In [1]: import numpy as np

In [2]: np.set_printoptions(suppress=True, linewidth=100)

In [3]: def tidy(a):
   ...:     return np.round(a, 3) + 0
   ...: 

In [4]: F = np.load("layer1.npy")

In [5]: F
Out[5]: 
array([[ 0, -1,  0],
       [ 3,  0,  0],
       [ 0,  0,  2]])

In [6]: tidy(np.sort(np.linalg.eigvals(F).real))
Out[6]: array([0., 0., 2.])

In [7]: tidy(np.linalg.det(F))
Out[7]: np.float64(6.0)

In [8]: (np.linalg.matrix_power((F != 0) + (F.T != 0) + np.eye(3), 3) > 0).astype(int)
Out[8]: 
array([[1, 1, 0],
       [1, 1, 0],
       [0, 0, 1]])

In [9]: hat = np.triu(np.array([[1, 4, 2], [4, 1, 3], [2, 0, 4]]), 1) + np.eye(3)

In [10]: other = hat @ F @ np.linalg.inv(hat)

In [11]: other
Out[11]: 
array([[ 12., -49., 127.],
       [  3., -12.,  36.],
       [  0.,   0.,   2.]])

In [12]: np.linalg.matrix_rank(other)
Out[12]: np.int64(3)

In [13]: hat @ F - F @ hat
Out[13]: 
array([[ 12.,   0.,   7.],
       [  0., -12.,   0.],
       [  0.,   0.,   0.]])

In [14]: other = F / np.linalg.norm(F, axis=1, keepdims=True)

In [15]: gram = other @ other.T

In [16]: gram
Out[16]: 
array([[1., 0., 0.],
       [0., 1., 0.],
       [0., 0., 1.]])

In [17]: tidy(np.linalg.norm(other, axis=1))
Out[17]: array([1., 1., 1.])

In [18]: np.argwhere(np.triu(np.abs(gram) > 0.95, 1))
Out[18]: array([], shape=(0, 2), dtype=int64)

In [19]: (np.abs(gram) > 0.9).astype(int)
Out[19]: 
array([[1, 0, 0],
       [0, 1, 0],
       [0, 0, 1]])
